>>> import numpy as np
>>> import numpy.linalg as la
>>> np.set_printoptions(precision=2, suppress=True, linewidth=140, floatmode="fixed")
>>> mat = np.load("mat.npy")
>>> mat
array([[-0.88,  2.67, -1.04],
       [ 0.96, -0.84, -2.72],
       [-0.37, -2.15,  2.06],
       [-2.52, -1.59, -0.32],
       [ 0.42, -2.52, -1.58],
       [ 2.47, -0.27, -1.69],
       [ 2.46, -1.69, -0.31],
       [ 1.72,  1.46, -1.98],
       [-2.68,  1.22,  0.55],
       [-0.22, -2.80, -1.05],
       [ 2.92,  0.61, -0.36],
       [ 2.38,  0.82, -1.64],
       [ 1.34, -0.08,  2.68],
       [ 1.85,  1.42, -1.88],
       [-2.33, -1.89, -0.10],
       [-0.95,  1.70,  2.28],
       [ 0.60,  0.60, -2.88],
       [ 1.18, -1.30,  2.43],
       [ 2.57, -0.33,  1.51],
       [-1.25,  2.70,  0.37],
       [-0.84,  1.78,  2.27],
       [-2.01, -0.29, -2.21],
       [ 0.91,  1.86,  2.17],
       [-2.70,  0.86,  0.98],
       [-1.63,  1.62,  1.93],
       [-0.71,  2.48,  1.53]])
>>> gram = np.cov(mat, rowvar=False)
>>> np.argwhere(np.triu(np.abs(np.corrcoef(mat.T)) > 0.8, 1))
array([], shape=(0, 2), dtype=int64)
>>> np.median(mat, axis=0)
array([ 0.10,  0.60, -0.21])
>>> round(float(np.corrcoef(mat[:, 2], mat[:, 0])[0, 1]), 2)
-0.2
>>> gram.shape
(3, 3)
>>> np.corrcoef(mat.T)
array([[ 1.00, -0.10, -0.20],
       [-0.10,  1.00,  0.17],
       [-0.20,  0.17,  1.00]])
>>> gram
array([[ 3.28, -0.29, -0.66],
       [-0.29,  2.78,  0.51],
       [-0.66,  0.51,  3.23]])
>>> la.eigvalsh(gram)[::-1]
array([4.15, 2.72, 2.41])
>>> print(mat.std(axis=0))
[1.78 1.64 1.76]
>>> np.argsort(-mat.std(axis=0).round(6), kind="stable")
array([0, 2, 1])
>>> la.norm(gram, axis=1).argmax()
np.int64(0)
>>> round(float(la.norm(gram, "nuc")), 2)
9.29
>>> np.round(la.norm(gram[2] - gram[0]), 2)
np.float64(5.6)
>>> round(la.norm(gram, 2), 2)
np.float64(4.15)
>>> la.norm(gram, axis=0)
array([3.36, 2.84, 3.33])
>>> z = mat[:, 2] > np.median(mat[:, 2])
>>> r0 = mat[z].mean(axis=0) - mat[~z].mean(axis=0)
>>> print(round(float((((mat - mat.mean(axis=0)) @ r0 > 0) == z).mean()), 2))
0.92
>>> ((mat - mat.mean(axis=0)) @ r0 > 0).astype(int)
array([1, 0, 1, 1, 0, 0, 0, 0, 1, 0, 0, 0, 1, 0, 1, 1, 0, 1, 1, 1, 1, 0, 1, 1, 1, 1])
>>> print(np.argsort(-np.abs(r0).round(6), kind="stable"))
[2 0 1]
>>> hat = mat @ la.solve(mat.T @ mat, mat.T)
>>> np.round(la.eigvalsh(hat), 2) + 0
array([0.00, 0.00, 0.00, 0.00, 0.00, 0.00, 0.00, 0.00, 0.00, 0.00, 0.00, 0.00, 0.00, 0.00, 0.00, 0.00, 0.00, 0.00, 0.00, 0.00, 0.00, 0.00,
       0.00, 1.00, 1.00, 1.00])
>>> la.matrix_rank(np.eye(26) - hat)
np.int64(23)
>>> hat @ mat[:, 2]
array([-1.04, -2.72,  2.06, -0.32, -1.58, -1.69, -0.31, -1.98,  0.55, -1.05, -0.36, -1.64,  2.68, -1.88, -0.10,  2.28, -2.88,  2.43,  1.51,
        0.37,  2.27, -2.21,  2.17,  0.98,  1.93,  1.53])
